$ python3 -q
>>> import numpy as np
>>> from numpy import linalg as LA
>>> np.set_printoptions(suppress=True, linewidth=120)
>>> def rnd(a):
...     return np.round(a, 2) + 0
... 
>>> m1 = np.load("block7.npy")
>>> rnd(m1)
array([[-0.71,  0.71,  0.  ,  0.  ,  0.  ,  0.  ,  0.  ,  0.  ,  0.  ,  0.  ,  0.  ,  0.  ],
       [-0.71, -0.71,  0.  ,  0.  ,  0.  ,  0.  ,  0.  ,  0.  ,  0.  ,  0.  ,  0.  ,  0.  ],
       [ 0.  ,  0.  ,  1.  ,  0.  ,  0.  ,  0.  ,  0.  ,  0.  ,  0.  ,  0.  ,  0.  ,  0.  ],
       [ 0.  ,  0.  ,  0.  ,  1.  ,  0.  ,  0.  ,  0.  ,  0.  ,  0.  ,  0.  ,  0.  ,  0.  ],
       [ 0.  ,  0.  ,  0.  ,  0.  ,  1.  ,  0.  ,  0.  ,  0.  ,  0.  ,  0.  ,  0.  ,  0.  ],
       [ 0.  ,  0.  ,  0.  ,  0.  ,  0.  ,  1.  ,  0.  ,  0.  ,  0.  ,  0.  ,  0.  ,  0.  ],
       [ 0.  ,  0.  ,  0.  ,  0.  ,  0.  ,  0.  ,  1.  ,  0.  ,  0.  ,  0.  ,  0.  ,  0.  ],
       [ 0.  ,  0.  ,  0.  ,  0.  ,  0.  ,  0.  ,  0.  ,  1.  ,  0.  ,  0.  ,  0.  ,  0.  ],
       [ 0.  ,  0.  ,  0.  ,  0.  ,  0.  ,  0.  ,  0.  ,  0.  ,  1.  ,  0.  ,  0.  ,  0.  ],
       [ 0.  ,  0.  ,  0.  ,  0.  ,  0.  ,  0.  ,  0.  ,  0.  ,  0.  ,  1.  ,  0.  ,  0.  ],
       [ 0.  ,  0.  ,  0.  ,  0.  ,  0.  ,  0.  ,  0.  ,  0.  ,  0.  ,  0.  ,  1.  ,  0.  ],
       [ 0.  ,  0.  ,  0.  ,  0.  ,  0.  ,  0.  ,  0.  ,  0.  ,  0.  ,  0.  ,  0.  ,  1.  ]])
>>> # keeps lengths
>>> x0 = np.array([-1, -2, -1, -2, -2, -2, -1, -3, -3, -3, 1, 2])
>>> rnd(LA.det(m1))
np.float64(1.0)
>>> rnd(np.sort(np.abs(np.degrees(np.angle(LA.eigvals(m1))))))
array([  0.,   0.,   0.,   0.,   0.,   0.,   0.,   0.,   0.,   0., 135., 135.])
>>> rnd(m1.T @ (m1 @ x0))
array([-1., -2., -1., -2., -2., -2., -1., -3., -3., -3.,  1.,  2.])
>>> rnd(LA.norm(x0)), rnd(LA.norm(m1 @ x0))
(np.float64(7.14), np.float64(7.14))
>>> rnd(LA.inv(m1))
array([[-0.71, -0.71,  0.  ,  0.  ,  0.  ,  0.  ,  0.  ,  0.  ,  0.  ,  0.  ,  0.  ,  0.  ],
       [ 0.71, -0.71,  0.  ,  0.  ,  0.  ,  0.  ,  0.  ,  0.  ,  0.  ,  0.  ,  0.  ,  0.  ],
       [ 0.  ,  0.  ,  1.  ,  0.  ,  0.  ,  0.  ,  0.  ,  0.  ,  0.  ,  0.  ,  0.  ,  0.  ],
       [ 0.  ,  0.  ,  0.  ,  1.  ,  0.  ,  0.  ,  0.  ,  0.  ,  0.  ,  0.  ,  0.  ,  0.  ],
       [ 0.  ,  0.  ,  0.  ,  0.  ,  1.  ,  0.  ,  0.  ,  0.  ,  0.  ,  0.  ,  0.  ,  0.  ],
       [ 0.  ,  0.  ,  0.  ,  0.  ,  0.  ,  1.  ,  0.  ,  0.  ,  0.  ,  0.  ,  0.  ,  0.  ],
       [ 0.  ,  0.  ,  0.  ,  0.  ,  0.  ,  0.  ,  1.  ,  0.  ,  0.  ,  0.  ,  0.  ,  0.  ],
       [ 0.  ,  0.  ,  0.  ,  0.  ,  0.  ,  0.  ,  0.  ,  1.  ,  0.  ,  0.  ,  0.  ,  0.  ],
       [ 0.  ,  0.  ,  0.  ,  0.  ,  0.  ,  0.  ,  0.  ,  0.  ,  1.  ,  0.  ,  0.  ,  0.  ],
       [ 0.  ,  0.  ,  0.  ,  0.  ,  0.  ,  0.  ,  0.  ,  0.  ,  0.  ,  1.  ,  0.  ,  0.  ],
       [ 0.  ,  0.  ,  0.  ,  0.  ,  0.  ,  0.  ,  0.  ,  0.  ,  0.  ,  0.  ,  1.  ,  0.  ],
       [ 0.  ,  0.  ,  0.  ,  0.  ,  0.  ,  0.  ,  0.  ,  0.  ,  0.  ,  0.  ,  0.  ,  1.  ]])
>>> 12 - LA.matrix_rank(m1 - np.eye(12), tol=1e-8)
np.int64(10)
>>> rnd(LA.pinv(m1))
array([[-0.71, -0.71,  0.  ,  0.  ,  0.  ,  0.  ,  0.  ,  0.  ,  0.  ,  0.  ,  0.  ,  0.  ],
       [ 0.71, -0.71,  0.  ,  0.  ,  0.  ,  0.  ,  0.  ,  0.  ,  0.  ,  0.  ,  0.  ,  0.  ],
       [ 0.  ,  0.  ,  1.  ,  0.  ,  0.  ,  0.  ,  0.  ,  0.  ,  0.  ,  0.  ,  0.  ,  0.  ],
       [ 0.  ,  0.  ,  0.  ,  1.  ,  0.  ,  0.  ,  0.  ,  0.  ,  0.  ,  0.  ,  0.  ,  0.  ],
       [ 0.  ,  0.  ,  0.  ,  0.  ,  1.  ,  0.  ,  0.  ,  0.  ,  0.  ,  0.  ,  0.  ,  0.  ],
       [ 0.  ,  0.  ,  0.  ,  0.  ,  0.  ,  1.  ,  0.  ,  0.  ,  0.  ,  0.  ,  0.  ,  0.  ],
       [ 0.  ,  0.  ,  0.  ,  0.  ,  0.  ,  0.  ,  1.  ,  0.  ,  0.  ,  0.  ,  0.  ,  0.  ],
       [ 0.  ,  0.  ,  0.  ,  0.  ,  0.  ,  0.  ,  0.  ,  1.  ,  0.  ,  0.  ,  0.  ,  0.  ],
       [ 0.  ,  0.  ,  0.  ,  0.  ,  0.  ,  0.  ,  0.  ,  0.  ,  1.  ,  0.  ,  0.  ,  0.  ],
       [ 0.  ,  0.  ,  0.  ,  0.  ,  0.  ,  0.  ,  0.  ,  0.  ,  0.  ,  1.  ,  0.  ,  0.  ],
       [ 0.  ,  0.  ,  0.  ,  0.  ,  0.  ,  0.  ,  0.  ,  0.  ,  0.  ,  0.  ,  1.  ,  0.  ],
       [ 0.  ,  0.  ,  0.  ,  0.  ,  0.  ,  0.  ,  0.  ,  0.  ,  0.  ,  0.  ,  0.  ,  1.  ]])
>>> rnd(LA.svd(m1, compute_uv=False))
array([1., 1., 1., 1., 1., 1., 1., 1., 1., 1., 1., 1.])
>>> m1[:, 9] @ m1[:, 11]
np.float64(0.0)
>>> rng = np.random.default_rng(18)
>>> lab = rng.permutation(12)
>>> lab
array([10,  5,  0,  2,  6,  7,  4,  8,  1,  9, 11,  3])
>>> A2 = m1[lab][:, lab]
>>> np.allclose(A2, m1)
False
>>> rnd(np.sort(np.abs(LA.eigvals(A2))))
array([1., 1., 1., 1., 1., 1., 1., 1., 1., 1., 1., 1.])
>>> O, evecs = LA.qr(m1[:, :10])[0], LA.qr(m1[:, 10:])[0]
>>> sigma = LA.svd(O.T @ evecs, compute_uv=False)
>>> np.degrees(np.arccos(sigma.clip(0, 1)))
array([90., 90.])
>>> lab = rng.permutation(12)
>>> A2 = m1[:, lab] * rng.choice([-1, 1], 12)
>>> rnd(A2)
array([[ 0.71,  0.  ,  0.  ,  0.  ,  0.  ,  0.71,  0.  ,  0.  ,  0.  ,  0.  ,  0.  ,  0.  ],
       [ 0.71,  0.  ,  0.  ,  0.  ,  0.  , -0.71,  0.  ,  0.  ,  0.  ,  0.  ,  0.  ,  0.  ],
       [ 0.  ,  0.  ,  0.  ,  0.  , -1.  ,  0.  ,  0.  ,  0.  ,  0.  ,  0.  ,  0.  ,  0.  ],
       [ 0.  ,  0.  ,  1.  ,  0.  ,  0.  ,  0.  ,  0.  ,  0.  ,  0.  ,  0.  ,  0.  ,  0.  ],
       [ 0.  ,  0.  ,  0.  ,  0.  ,  0.  ,  0.  ,  0.  ,  0.  ,  0.  ,  0.  ,  0.  , -1.  ],
       [ 0.  ,  0.  ,  0.  ,  0.  ,  0.  ,  0.  ,  0.  ,  0.  ,  0.  ,  0.  ,  1.  ,  0.  ],
       [ 0.  ,  0.  ,  0.  ,  0.  ,  0.  ,  0.  ,  0.  ,  0.  ,  0.  ,  1.  ,  0.  ,  0.  ],
       [ 0.  ,  0.  ,  0.  ,  0.  ,  0.  ,  0.  ,  0.  ,  0.  , -1.  ,  0.  ,  0.  ,  0.  ],
       [ 0.  , -1.  ,  0.  ,  0.  ,  0.  ,  0.  ,  0.  ,  0.  ,  0.  ,  0.  ,  0.  ,  0.  ],
       [ 0.  ,  0.  ,  0.  ,  0.  ,  0.  ,  0.  ,  1.  ,  0.  ,  0.  ,  0.  ,  0.  ,  0.  ],
       [ 0.  ,  0.  ,  0.  ,  1.  ,  0.  ,  0.  ,  0.  ,  0.  ,  0.  ,  0.  ,  0.  ,  0.  ],
       [ 0.  ,  0.  ,  0.  ,  0.  ,  0.  ,  0.  ,  0.  ,  1.  ,  0.  ,  0.  ,  0.  ,  0.  ]])
>>> U, _, vt = LA.svd(m1.T @ A2)
>>> lab
array([ 0,  8,  3, 10,  2,  1,  9, 11,  7,  6,  5,  4])
>>> F = np.load("arr.npy")
>>> F
array([[-1.8,  0.8, -0.4, -0.7, -0.3, -0.8,  2. , -0.8, -0.2,  0.8, -1.1],
       [ 0.3, -0.9, -1.6, -1.4,  0.6,  2.1, -0.5, -0.8,  0.4,  3.2,  0.3],
       [-0.3,  0. , -0.1,  0.5,  1.4, -0.1,  1.3,  0.6, -1. ,  2. , -2.2],
       [ 1.8, -0.2, -0.6, -0.2,  1.9, -1.7,  0. , -0.8, -0.2, -1.7, -0.9],
       [ 0.9,  0.1, -0.7,  0.4,  0.1, -0.8,  0. ,  1.1,  0.1,  1. , -1.4],
       [-1.1,  1.1,  0. , -2. ,  1.9, -0.6,  0.9,  1.3, -1.6, -0.1, -0.1],
       [ 1.4, -1.8, -0.1,  0.5,  1.1, -0.7, -0.4, -0.3,  0.6,  0.7, -1. ],
       [ 1. , -0.4, -0.1,  0.4,  0. ,  0.7, -1.4, -0.4,  0.9, -0.6, -1.2],
       [-0.3,  0.2, -0.9,  1. ,  0.6, -1.2,  2.6,  0.6, -1.2,  0.3,  0.9],
       [ 0. , -0.7, -0.3, -0.1, -1. ,  1. ,  1.5,  0.3, -0.4, -2.3,  1.2],
       [-1.1,  0.3,  0.3, -0.9,  2.5,  0. ,  0.9,  0.3,  0.6, -0.4, -1.8],
       [ 0. ,  0.9, -1.5, -5.1,  2.4, -1.2,  4.5,  3.9,  4.8, -5.7, -0.9],
       [-0.1, -1.5,  2. ,  0.6, -0.2, -0.7,  0.6,  0. ,  0.5,  0.2, -1.2],
       [ 0.7,  1. ,  1.1, -1.8, -1.6,  0.3,  0.6, -0.6, -0.3, -0.8,  0.8],
       [ 1.1,  0.2,  1.5,  0. ,  1.2,  2.4,  0.6, -0.1, -0.8,  0. ,  0.2],
       [ 1.2,  1.6,  0.4,  1.8, -0.7,  1.2,  1.2, -1. ,  0.6,  0.4, -2. ],
       [-1.2,  0.1, -0.5, -0.5, -0.1,  1.8,  0.6, -1.3, -1.4,  0.1,  2.3],
       [ 0.2, -0.2,  1. ,  0.6,  1.5, -0.8,  0.6,  1. , -1.1, -0.9, -1.6],
       [-1. ,  0.6, -1.1,  1.6,  1.1,  1.3,  1.3,  1.7, -0.4,  1.1, -0.5]])
>>> hat = F @ LA.solve(F.T @ F, F.T)
>>> LA.matrix_rank(np.eye(19) - hat)
np.int64(8)
>>> np.trace(hat)
np.float64(11.0)
>>> rnd(hat @ F[:, 5])
array([-0.8,  2.1, -0.1, -1.7, -0.8, -0.6, -0.7,  0.7, -1.2,  1. ,  0. , -1.2, -0.7,  0.3,  2.4,  1.2,  1.8, -0.8,
        1.3])
